In [1]: import numpy as np

In [2]: import numpy.linalg as la

In [3]: np.set_printoptions(precision=1, suppress=True, linewidth=140, sign=" ")

In [4]: E = np.loadtxt("mat.csv", delimiter=",")

In [5]: print(E)
[[ 8.  3.  9. -3.  9. -3.]
 [ 3.  0.  3. -1.  3. -1.]
 [ 9.  3.  8. -3.  9. -3.]
 [-3. -1. -3.  0. -3.  1.]
 [ 9.  3.  9. -3.  8. -3.]
 [-3. -1. -3.  1. -3.  0.]]

In [6]: # equal to its transpose

In [7]: vec = np.array([7, -7, 0, 4, 8, -4])

In [8]: rhs = E @ vec

In [9]: rhs
Out[9]: array([107.,  45., 114., -42., 106., -34.])

In [10]: np.round(la.solve(E, rhs), 1) + 0
Out[10]: array([ 7., -7.,  0.,  4.,  8., -4.])

In [11]: np.round(la.solve(E, rhs + E[:, 5]), 1) + 0
Out[11]: array([ 7., -7.,  0.,  4.,  8., -3.])

In [12]: rng = np.random.default_rng(44)

In [13]: idx = rng.permutation(6)

In [14]: idx
Out[14]: array([ 3,  0,  2,  5,  4,  1])

In [15]: A2 = E[idx][:, idx]

In [16]: np.allclose(A2, E)
Out[16]: False

In [17]: np.trace(A2)
Out[17]: np.float64(24.0)

In [18]: Z = np.array([[1, 3, 0, 0, -1, 0],
    ...:     [3, 0, 1, 1, 0, 1],
    ...:     [-3, 0, -2, 3, -1, -1],
    ...:     [-2, -3, -3, -3, 1, 3],
    ...:     [-1, 1, 3, 1, -3, 3],
    ...:     [1, 3, 2, -2, 1, 0]])

In [19]: J = (rng.random((21, 6)) < 0.25) @ Z

In [20]: J
Out[20]: 
array([[ 3,  0,  1,  1,  0,  1],
       [-1,  1,  3,  1, -3,  3],
       [-4,  0, -3, -2,  1,  2],
       [ 3,  0,  1,  1,  0,  1],
       [-3,  0, -2,  3, -1, -1],
       [ 0,  4,  3,  1, -4,  3],
       [-2, -3, -3, -3,  1,  3],
       [ 0,  0,  0,  0,  0,  0],
       [ 1,  3,  2, -2,  1,  0],
       [ 0,  0,  0,  0,  0,  0],
       [ 2,  6,  2, -2,  0,  0],
       [-2,  1,  2, -4, -1,  6],
       [-1,  1,  3,  1, -3,  3],
       [-5, -3, -5,  0,  0,  2],
       [-3,  0, -2,  3, -1, -1],
       [ 1,  3,  2, -2,  1,  0],
       [-2, -3, -3, -3,  1,  3],
       [ 0,  4,  2,  5, -5,  3],
       [ 0,  0,  0,  0,  0,  0],
       [-5,  1,  0, -1, -2,  5],
       [ 1,  3,  2, -2,  1,  0]])

In [21]: # rows 0 and 3 are equal

In [22]: np.all(la.eigvalsh(E) > 0)
Out[22]: np.False_

In [23]: round(la.eigvalsh(E).min(), 1)
Out[23]: np.float64(-1.0)
